>>> import numpy as np
>>> import numpy.linalg as la
>>> np.set_printoptions(suppress=True, linewidth=160)
>>> def rnd(a):
...     return np.round(a, 2) + 0
... 
>>> E = np.load("run6.npy")
>>> E
array([[-0.4,  0.1, -1.6],
       [-0.7, -0.5, -1.4],
       [-0.2,  0.8, -0.5],
       [-1.6,  0.7,  0.4],
       [-0.1, -1.5, -0.5],
       [-0.5, -1.3,  1. ]])
>>> proj = E @ la.solve(E.T @ E, E.T)
>>> print(la.matrix_rank(np.eye(6) - proj))
3
>>> rnd(proj @ E[:, 2])
array([-1.6, -1.4, -0.5,  0.4, -0.5,  1. ])
>>> np.allclose(proj @ proj, proj)
True
>>> rnd(E.sum(axis=0))
array([-3.5, -1.7, -2.6])
>>> rnd(la.norm(E))
np.float64(3.88)
>>> rnd(np.diff(E, axis=0))
array([[-0.3, -0.6,  0.2],
       [ 0.5,  1.3,  0.9],
       [-1.4, -0.1,  0.9],
       [ 1.5, -2.2, -0.9],
       [-0.4,  0.2,  1.5]])
>>> E.shape
(6, 3)
>>> np.unravel_index(np.abs(E).argmax(), E.shape)
(np.int64(0), np.int64(2))
>>> np.count_nonzero(E)
np.int64(18)
>>> M2 = np.c_[E[:, :2] @ np.array([[5, -6], [0, 8]]), np.array([2, 2, 0, 1, 0, 0])]
>>> print(rnd(M2))
[[ -2.    3.2   2. ]
 [ -3.5   0.2   2. ]
 [ -1.    7.6   0. ]
 [ -8.   15.2   1. ]
 [ -0.5 -11.4   0. ]
 [ -2.5  -7.4   0. ]]
>>> rnd(la.norm(M2 - E @ la.lstsq(E, M2)[0], axis=0))
array([0.  , 0.  , 0.94])
>>> print(la.matrix_rank(M2))
3
>>> rnd(la.lstsq(E, M2[:, 0])[0])
array([5., 0., 0.])
>>> rnd(la.norm(la.qr(E)[0].T @ M2, axis=0) ** 2 / ((M2 ** 2).sum(axis=0) + 1e-12))
array([1. , 1. , 0.9])
>>> proj = M2 @ la.solve(M2.T @ M2, M2.T)
>>> la.matrix_rank(np.eye(6) - proj)
np.int64(3)
>>> mat = np.array([[3.0, -1.0, 0.0, 0.0],
...     [-1.0, -1.0, -1.0, 0.0],
...     [0.0, -1.0, 0.0, -1.0],
...     [0.0, 0.0, -1.0, -3.0]])
>>> mat
array([[ 3., -1.,  0.,  0.],
       [-1., -1., -1.,  0.],
       [ 0., -1.,  0., -1.],
       [ 0.,  0., -1., -3.]])
>>> # equal to its transpose
>>> w, evecs = la.eig(mat)
>>> rnd(np.sort(la.eigvals(mat @ mat)))
array([ 0.53,  2.68, 10.59, 11.2 ])
>>> rnd(np.sort(la.eigvals(mat.T)))
array([-3.35, -1.64,  0.73,  3.25])
>>> print(rnd(mat @ evecs[:, 0] - w[0] * evecs[:, 0]))
[0. 0. 0. 0.]
>>> rnd(w)
array([ 3.25,  0.73, -1.64, -3.35])
>>> np.allclose(mat, mat.T)
True
>>> assert mat == mat.T
Traceback (most recent call last):
  File "<python-input-33>", line 1, in <module>
    assert mat == mat.T
           ^^^^^^^^^^^^
ValueError: The truth value of an array with more than one element is ambiguous. Use a.any() or a.all()
>>> (mat + mat.T) / 2
array([[ 3., -1.,  0.,  0.],
       [-1., -1., -1.,  0.],
       [ 0., -1.,  0., -1.],
       [ 0.,  0., -1., -3.]])
>>> la.determinant(mat)
Traceback (most recent call last):
  File "<python-input-35>", line 1, in <module>
    la.determinant(mat)
    ^^^^^^^^^^^^^^
AttributeError: module 'numpy.linalg' has no attribute 'determinant'
>>> print(rnd(np.poly(mat)))
[  1.   1. -12. -10.  13.]
>>> rnd(la.eigvals(mat))
array([ 3.25,  0.73, -1.64, -3.35])
>>> np.einsum("ii->", mat)
np.float64(-1.0)
>>> rnd(la.det(mat[::-1]))
np.float64(13.0)
>>> q = mat.astype(float).copy()
>>> for j in range(4):
...     q[:, j] -= q[:, :j] @ (q[:, :j].T @ q[:, j])
...     q[:, j] /= la.norm(q[:, j])
... 
>>> rnd(q)
array([[ 0.95, -0.25, -0.1 ,  0.17],
       [-0.32, -0.74, -0.3 ,  0.51],
       [ 0.  , -0.62,  0.4 , -0.68],
       [ 0.  ,  0.  , -0.86, -0.51]])
>>> rnd(q.T @ mat)
array([[ 3.16, -0.63,  0.32,  0.  ],
       [ 0.  ,  1.61,  0.74,  0.62],
       [ 0.  ,  0.  ,  1.16,  2.19],
       [ 0.  ,  0.  ,  0.  ,  2.2 ]])
>>> K = np.load("arr.npy")
>>> K
array([[ 1.,  0.,  0.],
       [ 0., -1., -1.],
       [ 0.,  1.,  2.]])
>>> # splits into 2 blocks
>>> w, evecs = la.eig(K)
>>> rnd(w)
array([ 1.62, -0.62,  1.  ])
>>> rnd(np.sort(la.eigvals(K.T)))
array([-0.62,  1.  ,  1.62])
>>> rnd(np.prod(w))
np.float64(-1.0)
>>> rnd(np.sort(la.eigvals(K @ K)))
array([0.38, 1.  , 2.62])
>>> K @ evecs[:, 0] - w[0] * evecs[:, 0]
array([0., 0., 0.])
>>> rnd(np.sort(la.eigvals(K).real))
array([-0.62,  1.  ,  1.62])
>>> (K != 0).astype(int)
array([[1, 0, 0],
       [0, 1, 1],
       [0, 1, 1]])
>>> rnd(la.det(K))
np.float64(-1.0)
>>> M2 = K[0, 0] * K[1:] - np.outer(K[1:, 0], K[0])
>>> print(M2)
[[ 0. -1. -1.]
 [ 0.  1.  2.]]
>>> np.flatnonzero(~M2.round(6).any(axis=1))
array([], dtype=int64)
>>> np.abs(M2).max()
np.float64(2.0)
>>> print(M2.sum(axis=0))
[0. 0. 1.]
>>> la.rank(M2)
Traceback (most recent call last):
  File "<python-input-61>", line 1, in <module>
    la.rank(M2)
    ^^^^^^^
AttributeError: module 'numpy.linalg' has no attribute 'rank'
>>> M2.mean(axis=0)
array([0. , 0. , 0.5])
>>> M2.sum(axis=1)
array([-2.,  3.])
>>> rnd(la.norm(M2))
np.float64(2.65)
>>> r0 = np.array([3, 5, 2])
>>> M2 = K + np.outer(r0, np.eye(3)[0])
>>> la.matrix_rank(la.inv(M2) - la.inv(K), tol=1e-8)
np.int64(1)
>>> rnd(la.det(M2) / la.det(K)), rnd(1 + la.solve(K, r0)[0])
(np.float64(4.0), np.float64(4.0))
>>> m1 = np.load("a.npy")
>>> print(m1)
[[-1  0 -3]
 [ 0  2  0]
 [ 2  0 -1]]
>>> # splits into 2 blocks
>>> x = np.array([-5, -3, -2])
>>> y = m1 @ x
>>> y
array([11, -6, -8])
>>> rnd(la.solve(m1, m1[:, 2]))
array([0., 0., 1.])
>>> rnd(la.solve(m1, y))
array([-5., -3., -2.])
>>> rnd(la.solve(m1, y + m1[:, 1]))
array([-5., -2., -2.])
>>> q = m1.astype(float).copy()
>>> for j in range(3):
...     q[:, j] -= q[:, :j] @ (q[:, :j].T @ q[:, j])
...     q[:, j] /= la.norm(q[:, j])
... 
>>> rnd(q)
array([[-0.45,  0.  , -0.89],
       [ 0.  ,  1.  ,  0.  ],
       [ 0.89,  0.  , -0.45]])
>>> rnd(q.T @ q)
array([[1., 0., 0.],
       [0., 1., 0.],
       [0., 0., 1.]])
>>> rnd(q.T @ m1)
array([[2.24, 0.  , 0.45],
       [0.  , 2.  , 0.  ],
       [0.  , 0.  , 3.13]])
>>> rng = np.random.default_rng(9682)
>>> M2 = m1 + rng.integers(-2, 3, (3, 1)) @ rng.integers(-2, 3, (1, 3))
>>> M2
array([[ 1,  0, -5],
       [ 0,  2,  0],
       [ 2,  0, -1]])
>>> la.matrix_rank(M2 - m1, tol=1e-8)
np.int64(1)
>>> print(M2 - m1)
[[ 2  0 -2]
 [ 0  0  0]
 [ 0  0  0]]
>>> rnd(la.svd(M2 - m1, compute_uv=False))
array([2.83, 0.  , 0.  ])
>>> T = np.stack([M2, -2 * M2, M2[::-1]])
>>> print(T.shape)
(3, 3, 3)
>>> rnd(la.norm(T, axis=(1, 2)))
array([ 5.92, 11.83,  5.92])
>>> rnd(la.det(T))
array([  18., -144.,  -18.])
>>> print(np.einsum("bij,cij->bc", T, T))
[[ 35 -70  18]
 [-70 140 -36]
 [ 18 -36  35]]
>>> q, _ = la.qr(np.array([[1.1, 1.2, -2.0],
...     [0.6, 1.2, 2.1],
...     [0.5, -0.4, 1.8],
...     [-0.7, 1.7, -0.9],
...     [-0.4, -0.9, 0.3]]))
>>> F = q @ q.T
>>> rnd(F)
array([[ 0.9 , -0.02, -0.09, -0.08, -0.28],
       [-0.02,  0.79,  0.33,  0.14, -0.19],
       [-0.09,  0.33,  0.35, -0.33,  0.  ],
       [-0.08,  0.14, -0.33,  0.82, -0.12],
       [-0.28, -0.19,  0.  , -0.12,  0.15]])
>>> left, sigma, Vt = la.svd(F)
>>> evecs = Vt[:(sigma > 1e-8).sum()]
>>> x = F[2] + 5 * F[1] + rng.integers(2) * np.eye(5)[2]
>>> rnd(x)
array([-0.17,  4.26,  3.02,  0.37, -0.96])
>>> np.allclose(evecs.T @ evecs @ x, x)
False
>>> rnd(la.norm(x - evecs.T @ evecs @ x))
np.float64(0.81)
>>> rnd(np.diag(evecs.T @ evecs))
array([0.9 , 0.79, 0.35, 0.82, 0.15])
>>> [round(float(la.det(mat[:i, :i])), 2) + 0 for i in range(1, 5)]
[3.0, -4.0, -3.0, 13.0]
>>> try:
...     la.cholesky(mat)
... except la.LinAlgError as e:
...     print(e)
... 
Matrix is not positive definite
>>> np.all(la.eigvalsh(mat) > 0)
np.False_
>>> M2 = np.array([[-3, -1, 1, 0, -2],
...     [-2, 3, -1, 0, -1],
...     [-3, 2, -1, -1, -1],
...     [-1, -3, 2, -2, -2],
...     [0, -2, -3, -2, 0]])
>>> arr = np.tril(M2)
>>> arr
array([[-3,  0,  0,  0,  0],
       [-2,  3,  0,  0,  0],
       [-3,  2, -1,  0,  0],
       [-1, -3,  2, -2,  0],
       [ 0, -2, -3, -2,  0]])
>>> proj = np.triu(np.array([[1, 3, 1, 1, 1],
...     [2, 1, 3, 3, 1],
...     [0, 0, 0, 0, 2],
...     [0, 3, 2, 2, 2],
...     [2, 2, 2, 3, 2]]), 1) + np.eye(5)
>>> M2 = proj @ arr @ la.inv(proj)
>>> la.matrix_rank(M2)
np.int64(4)
>>> proj @ arr - arr @ proj
array([[-10.,  15.,   1.,  -1.,   3.],
       [-12.,   1.,  -7., -15.,  -1.],
       [  0.,   5.,  -9.,  -7.,   3.],
       [  0.,  -1.,   4.,   6.,   4.],
       [  0.,   0.,   6.,   6.,  12.]])
>>> M2
array([[ -13.,   45., -124., -126.,  468.],
       [ -14.,   40., -106., -114.,  414.],
       [  -3.,    7.,  -25.,  -22.,   90.],
       [  -1.,   -4.,    9.,    7.,  -27.],
       [   0.,   -2.,    3.,    4.,  -12.]])
>>> la.matrix_rank(arr - arr[0, 0] * np.eye(5))
np.int64(4)
>>> rnd(np.sort(la.eigvals(arr)))
array([-3., -2., -1.,  0.,  3.])
>>> arr @ arr
array([[ 9,  0,  0,  0,  0],
       [ 0,  9,  0,  0,  0],
       [ 8,  4,  1,  0,  0],
       [ 5,  1, -6,  4,  0],
       [15, -6, -1,  4,  0]])
>>> print(np.prod(np.diag(arr)), rnd(la.det(arr)))
0 0.0
>>> T = np.stack([arr, 4 * arr, arr[::-1]])
>>> (T @ arr.T).shape
(3, 5, 5)
>>> la.matrix_rank(T)
array([4, 4, 4])
>>> rnd(la.norm(T, axis=(1, 2)))
array([ 8.43, 33.7 ,  8.43])
>>> T.shape
(3, 5, 5)
>>> A = np.loadtxt("dump.csv", delimiter=",")
>>> A
array([[ 0.83, -2.61,  0.34, -0.23, -1.17],
       [-0.28, -2.42, -0.35, -1.44, -0.95],
       [ 0.41, -0.91,  0.71, -2.74,  0.01],
       [ 0.05, -0.24, -0.14, -1.02,  2.81],
       [-0.33, -2.18, -1.65,  0.14, -1.18],
       [ 1.16, -0.33,  0.77,  0.94, -2.46],
       [-0.31,  0.62, -1.79,  2.3 , -0.09],
       [ 0.12, -2.4 ,  0.37,  0.55, -1.67],
       [ 0.22,  1.8 ,  0.73, -0.18, -2.27],
       [-2.09,  1.32, -0.24,  1.4 , -0.94],
       [ 1.33, -0.76,  1.35,  1.09,  1.91],
       [-0.18,  0.68, -1.57, -1.85, -1.62],
       [-1.13, -1.86, -1.28,  1.11,  1.19],
       [-1.3 ,  0.04, -1.19, -0.82, -2.28],
       [-0.33, -2.83, -0.45, -0.73,  0.35],
       [-0.21, -0.76,  2.86, -0.41,  0.19],
       [ 1.77, -0.93,  1.74, -0.51, -1.31],
       [-1.86, -0.01, -1.26,  1.91,  0.54],
       [ 2.6 ,  0.92,  0.63, -0.78,  0.61],
       [ 0.45, -0.74, -0.5 , -2.28,  1.67],
       [ 1.43,  2.36, -0.45,  0.21,  1.06],
       [-1.43, -0.02,  1.24, -1.95, -1.27],
       [-0.23,  1.41,  0.56, -0.2 , -2.57],
       [-2.25,  1.78,  0.1 , -0.85, -0.22],
       [ 2.32,  0.92, -0.29,  1.28,  1.04],
       [ 0.89, -0.68, -0.99, -1.91, -1.76],
       [ 1.54,  1.95,  1.  , -0.69, -1.16],
       [-0.36, -0.35,  1.84,  2.08,  1.02],
       [ 1.66,  1.48,  1.17,  1.11, -1.21],
       [-0.71,  2.78,  0.08, -0.31,  0.8 ],
       [ 0.21, -2.08,  1.55, -0.54, -1.38],
       [ 1.32,  0.48, -0.9 ,  2.  , -1.5 ],
       [-0.44, -1.85,  0.56, -0.76, -2.12]])
>>> dist = la.norm(A[:, None] - A[None], axis=-1)
>>> rnd(dist[:5, :5])
array([[0.  , 1.8 , 3.3 , 4.79, 2.37],
       [1.8 , 0.  , 2.55, 4.38, 2.07],
       [3.3 , 2.55, 0.  , 3.48, 4.18],
       [4.79, 4.38, 3.48, 0.  , 4.84],
       [2.37, 2.07, 4.18, 4.84, 0.  ]])
>>> print((dist + 1e9 * np.eye(33)).round(6).argmin(axis=1))
[ 7 14 19 19  1 16 17  0 22 17 27 13 17 11  1 30 30  6 24  3 24  2  8 29 20 11  8 10 26 23 32  5 30]
>>> W1 = np.array([[3, 3, 5, -1, 2, 1],
...     [0, 5, -3, 0, -3, -4],
...     [4, 5, -5, 0, 2, -2],
...     [-2, -3, -2, -3, 4, 4],
...     [1, 2, 5, 5, -5, -5]])
>>> beta = np.array([2, 0, 1, 3, 3, -2])
>>> act = np.maximum(A @ W1 + beta, 0)
>>> rnd((act > 0).mean(axis=0))
array([0.73, 0.52, 0.45, 0.52, 0.79, 0.58])
>>> la.matrix_rank(act)
np.int64(6)
>>> W2 = np.array([[2, 9], [6, 5], [7, 5], [9, 3], [8, 1], [7, 2]])
>>> (act @ W2).round(6).argmax(axis=1)
array([0, 0, 0, 0, 0, 0, 0, 0, 0, 0, 0, 0, 0, 0, 0, 0, 0, 0, 1, 0, 0, 0, 0, 0, 0, 0, 1, 0, 0, 0, 0, 0, 0])
>>> W1 @ W2
array([[ 73,  68],
       [-43,  -1],
       [  5,  34],
       [ -3, -40],
       [ 19,  44]])
>>> cen = (A - A.mean(axis=0)) / A.std(axis=0)
>>> np.argwhere(np.abs(cen) > 2)
array([[ 3,  4],
       [15,  2],
       [18,  0]])
>>> beta = la.lstsq(np.delete(cen, 3, axis=1), cen[:, 3])[0]
>>> rnd(beta)
array([ 0.03,  0.15, -0.09,  0.1 ])
>>> M2 = np.array([[-2, -3, 2], [3, 3, -2], [2, -1, 3], [-2, -3, 1], [0, 2, 0]])
>>> rnd(np.einsum("ij->j", A))
array([  4.87,  -5.42,   4.55,  -4.08, -15.93])
>>> rnd(np.einsum("ij,ij->i", A, A))
array([9.04, 9.03, 9.01, 9.02, 9.  , 8.98, 8.98, 9.  , 9.01, 9.01, 9.01, 9.01, 9.02, 8.98, 8.98, 9.01, 9.  , 8.99, 8.98, 8.99, 8.98, 9.  , 9.  , 9.01, 9.03,
       8.98, 9.  , 9.  , 9.01, 8.97, 8.97, 9.03, 9.  ])
>>> feats = np.loadtxt("mat.csv", delimiter=",")
>>> feats
array([[3., 2., 2., 2., 2., 2.],
       [2., 3., 2., 2., 2., 2.],
       [2., 2., 3., 2., 2., 2.],
       [2., 2., 2., 3., 2., 2.],
       [2., 2., 2., 2., 3., 2.],
       [2., 2., 2., 2., 2., 3.]])
>>> # symmetric
>>> np.allclose(feats @ feats.T, feats.T @ feats)
True
>>> feats @ (-1.0) ** np.arange(6)
array([ 1., -1.,  1., -1.,  1., -1.])
>>> (feats @ feats)[0]
array([29., 28., 28., 28., 28., 28.])
>>> M2 = feats + rng.integers(-2, 3, (6, 1)) @ rng.integers(-2, 3, (1, 6))
>>> M2
array([[3., 0., 4., 0., 4., 2.],
       [2., 3., 2., 2., 2., 2.],
       [2., 0., 5., 0., 4., 2.],
       [2., 0., 4., 1., 4., 2.],
       [2., 2., 2., 2., 3., 2.],
       [2., 3., 1., 3., 1., 3.]])
>>> print(np.abs(M2 - feats).sum(axis=1))
[8. 0. 8. 8. 0. 4.]
